% python3 -q
>>> import numpy as np
>>> np.set_printoptions(precision=2, suppress=True, linewidth=140, sign=" ")
>>> rnd = lambda a: np.round(a, 2) + 0
>>> rng = np.random.default_rng(99)
>>> W0 = (rng.random((3, 3)) < 0.3) + np.eye(3)
>>> W0 /= W0.sum(axis=1, keepdims=True)
>>> W0
array([[ 1. ,  0. ,  0. ],
       [ 0. ,  1. ,  0. ],
       [ 0.5,  0. ,  0.5]])
>>> vec = np.array([2, 2, 2])
>>> h1 = np.maximum(W0 @ vec, 0)
>>> W0.T @ h1
array([ 3.,  2.,  1.])
>>> rnd(np.tanh(W0 @ vec))
array([ 0.96,  0.96,  0.96])
>>> np.maximum(W0 @ vec, 0) - np.maximum(-W0 @ vec, 0)
array([ 2.,  2.,  2.])
>>> w, V = np.linalg.eig(W0)
>>> rnd(np.sort(np.linalg.eigvals(W0 @ W0)))
array([ 0.25,  1.  ,  1.  ])
>>> W0 @ V[:, 0] - w[0] * V[:, 0]
array([ 0.,  0.,  0.])
>>> np.prod(w)
np.float64(0.5)
>>> rnd(np.sort(np.linalg.eigvals(np.linalg.inv(W0))))
array([ 1.,  1.,  2.])
>>> Y = np.linalg.inv(W0)
>>> W0 @ Y
array([[ 1.,  0.,  0.],
       [ 0.,  1.,  0.],
       [ 0.,  0.,  1.]])
>>> rnd(np.linalg.det(W0) * Y)
array([[ 0.5,  0. ,  0. ],
       [ 0. ,  0.5,  0. ],
       [-0.5,  0. ,  1. ]])
>>> Y
array([[ 1.,  0.,  0.],
       [ 0.,  1.,  0.],
       [-1.,  0.,  2.]])
>>> r0, r1 = W0[1], W0[0]
>>> r0 @ r1
np.float64(0.0)
>>> pr = (r0 @ r1) / (r0 @ r0) * r0
>>> np.linalg.matrix_rank(np.outer(r0, r1))
np.int64(1)
>>> r1 - pr
array([ 1.,  0.,  0.])
>>> (r1 - pr) @ r0
np.float64(0.0)
>>> np.trace(W0)
np.float64(2.5)
>>> W0 @ W0
array([[ 1.  ,  0.  ,  0.  ],
       [ 0.  ,  1.  ,  0.  ],
       [ 0.75,  0.  ,  0.25]])
>>> rnd(np.abs(np.linalg.eigvals(W0)).max())
np.float64(1.0)
>>> np.allclose(W0, W0.T)
False
>>> (W0 - W0.T) / 2
array([[ 0.  ,  0.  , -0.25],
       [ 0.  ,  0.  ,  0.  ],
       [ 0.25,  0.  ,  0.  ]])
>>> mat = np.loadtxt("sample10.csv", delimiter=",")
>>> mat
array([[ 0.,  0.,  1.,  1.,  1.],
       [ 0.,  0.,  0.,  0.,  0.],
       [ 1.,  0.,  0.,  1.,  1.],
       [ 1.,  0.,  1.,  0.,  1.],
       [ 1.,  0.,  1.,  1.,  0.]])
>>> w, V = np.linalg.eigh(mat)
>>> vec = np.array([5, 2, 3, 2, 0])
>>> rnd(vec @ mat @ vec / (vec @ vec)), rnd(w[0]), rnd(w[-1])
(np.float64(1.48), np.float64(-1.0), np.float64(3.0))
>>> (np.sign(V[:, -1].round(6)) == np.sign(V[0, -1].round(6))).astype(int)
array([ 1,  0,  1,  1,  1])
>>> rnd(np.linalg.eigvalsh(mat[1:, 1:]))
array([-1., -1.,  0.,  2.])
>>> np.abs(mat).sum(axis=1).max(), rnd(np.abs(w).max())
(np.float64(3.0), np.float64(3.0))
>>> vec @ mat @ vec
np.float64(62.0)
>>> r0 = np.array([1, 1, 0, 2, 2, 0])
>>> r1 = np.array([3, 1, 3, 3, 2])
>>> m1 = np.outer(r0, r1)
>>> m1
array([[ 3,  1,  3,  3,  2],
       [ 3,  1,  3,  3,  2],
       [ 0,  0,  0,  0,  0],
       [ 6,  2,  6,  6,  4],
       [ 6,  2,  6,  6,  4],
       [ 0,  0,  0,  0,  0]])
>>> # columns 0 and 2 are equal
>>> G = m1.T @ m1
>>> G
array([[ 90,  30,  90,  90,  60],
       [ 30,  10,  30,  30,  20],
       [ 90,  30,  90,  90,  60],
       [ 90,  30,  90,  90,  60],
       [ 60,  20,  60,  60,  40]])
>>> np.allclose(G, G.T)
True
>>> rnd(np.linalg.svd(m1, compute_uv=False) ** 2)
array([ 320.,    0.,    0.,    0.,    0.])
>>> (m1 @ m1.T).shape
(6, 6)
>>> rnd(np.linalg.eigvalsh(G)[::-1])
array([ 320.,    0.,    0.,    0.,    0.])
>>> np.trace(G), (m1 ** 2).sum()
(np.int64(320), np.int64(320))
>>> J = 0.5 ** np.abs(np.subtract.outer(np.arange(5), np.arange(5)))
>>> rnd(J)
array([[ 1.  ,  0.5 ,  0.25,  0.12,  0.06],
       [ 0.5 ,  1.  ,  0.5 ,  0.25,  0.12],
       [ 0.25,  0.5 ,  1.  ,  0.5 ,  0.25],
       [ 0.12,  0.25,  0.5 ,  1.  ,  0.5 ],
       [ 0.06,  0.12,  0.25,  0.5 ,  1.  ]])
>>> # equal to its transpose
>>> w, V = np.linalg.eigh(J)
>>> rnd(np.linalg.svd(J, compute_uv=False))
array([ 2.26,  1.23,  0.69,  0.46,  0.36])
>>> np.unique(w.round(6) + 0, return_counts=True)[1]
array([ 1,  1,  1,  1,  1])
>>> (w > 1e-8).sum(), (w < -1e-8).sum()
(np.int64(5), np.int64(0))
>>> w.sum(), np.trace(J)
(np.float64(5.0), np.float64(5.0))
>>> ang = np.radians(55)
>>> R = np.eye(5)
>>> R[4, 4] = R[3, 3] = np.cos(ang)
>>> R[4, 3], R[3, 4] = -np.sin(ang), np.sin(ang)
>>> rnd(R)
array([[ 1.  ,  0.  ,  0.  ,  0.  ,  0.  ],
       [ 0.  ,  1.  ,  0.  ,  0.  ,  0.  ],
       [ 0.  ,  0.  ,  1.  ,  0.  ,  0.  ],
       [ 0.  ,  0.  ,  0.  ,  0.57,  0.82],
       [ 0.  ,  0.  ,  0.  , -0.82,  0.57]])
>>> Y = J @ R.T
>>> np.allclose(np.linalg.norm(J, axis=1), np.linalg.norm(Y, axis=1))
True
>>> rnd(np.linalg.svd(J, compute_uv=False)), rnd(np.linalg.svd(Y, compute_uv=False))
(array([ 2.26,  1.23,  0.69,  0.46,  0.36]), array([ 2.26,  1.23,  0.69,  0.46,  0.36]))
>>> rnd(Y)
array([[ 1.  ,  0.5 ,  0.25,  0.12, -0.07],
       [ 0.5 ,  1.  ,  0.5 ,  0.25, -0.13],
       [ 0.25,  0.5 ,  1.  ,  0.49, -0.27],
       [ 0.12,  0.25,  0.5 ,  0.98, -0.53],
       [ 0.06,  0.12,  0.25,  1.11,  0.16]])
>>> r0 = np.array([1, -1, 0, -1, 2])
>>> Y = J + np.outer(r0, np.eye(5)[3])
>>> rnd(Y)
array([[ 1.  ,  0.5 ,  0.25,  1.12,  0.06],
       [ 0.5 ,  1.  ,  0.5 , -0.75,  0.12],
       [ 0.25,  0.5 ,  1.  ,  0.5 ,  0.25],
       [ 0.12,  0.25,  0.5 ,  0.  ,  0.5 ],
       [ 0.06,  0.12,  0.25,  2.5 ,  1.  ]])
>>> np.linalg.matrix_rank(Y - J)
np.int64(1)
>>> rnd(np.linalg.det(Y) / np.linalg.det(J)), rnd(1 + np.linalg.solve(J, r0)[3])
(np.float64(-2.0), np.float64(-2.0))
>>> np.linalg.matrix_rank(np.linalg.inv(Y) - np.linalg.inv(J), tol=1e-8)
np.int64(1)
>>> vec = np.array([0, 1, -3, -2, 0])
>>> y = Y @ vec
>>> rnd(y)
array([-2.5 ,  1.  , -3.5 , -1.25, -5.62])
>>> rnd(np.linalg.solve(Y.T, Y[0]))
array([ 1.,  0.,  0.,  0.,  0.])
>>> rnd(np.linalg.solve(Y, y))
array([ 0.,  1., -3., -2.,  0.])
>>> X = np.load("test14.npy")
>>> X
array([[ 0,  0,  0,  0],
       [ 2,  0,  1,  0],
       [ 1,  0,  2,  0],
       [ 0,  0,  0,  1]])
>>> # null space of dimension 1
>>> (X - X.T) / 2
array([[ 0. , -1. , -0.5,  0. ],
       [ 1. ,  0. ,  0.5,  0. ],
       [ 0.5, -0.5,  0. ,  0. ],
       [ 0. ,  0. ,  0. ,  0. ]])
>>> (X + X.T) / 2
array([[ 0. ,  1. ,  0.5,  0. ],
       [ 1. ,  0. ,  0.5,  0. ],
       [ 0.5,  0.5,  2. ,  0. ],
       [ 0. ,  0. ,  0. ,  1. ]])
>>> rnd(np.abs(np.linalg.eigvals(X)).max())
np.float64(2.0)
>>> X @ X
array([[ 0,  0,  0,  0],
       [ 1,  0,  2,  0],
       [ 2,  0,  4,  0],
       [ 0,  0,  0,  1]])
>>> np.trace(X)
np.int64(3)
>>> rnd(np.linalg.det(X))
np.float64(0.0)
>>> O, _ = np.linalg.qr(np.array([[-1.4, 0.4, -0.8], [0.1, -0.8, -0.6], [1.2, -1.6, -0.1]]))
>>> w = np.array([2, 3, 5])
>>> F = O @ np.diag(w) @ O.T
>>> rnd(F)
array([[ 2.69, -0.53,  0.85],
       [-0.53,  4.26, -0.81],
       [ 0.85, -0.81,  3.05]])
>>> U, sv, VT = np.linalg.svd(mat)
>>> V = VT[:(sv > 1e-8).sum()]
>>> vec = mat[1] + -1 * mat[4] + rng.integers(2) * np.eye(5)[2]
>>> vec
array([-1.,  0., -1., -1.,  0.])
>>> rnd(np.diag(V.T @ V))
array([ 1.,  0.,  1.,  1.,  1.])
>>> vec = np.array([8, -1, 3])
>>> h1 = np.maximum(F @ vec, 0)
>>> np.flatnonzero(h1 > 1e-9)
array([ 0,  2])
>>> rnd(np.tanh(F @ vec))
array([ 1., -1.,  1.])
>>> vec = np.array([1, 2, -2])
>>> y = F @ vec
>>> beta, lr = np.zeros(3), 1 / np.linalg.norm(F, 2) ** 2
>>> for i in range(10):
...     beta -= lr * F.T @ (F @ beta - y)
...     if i % 2 == 0: print(i, round(np.linalg.norm(F @ beta - y), 2))
... 
0 3.46
2 2.36
4 1.64
6 1.15
8 0.81
>>> rnd(beta)
array([ 0.74,  2.01, -1.78])
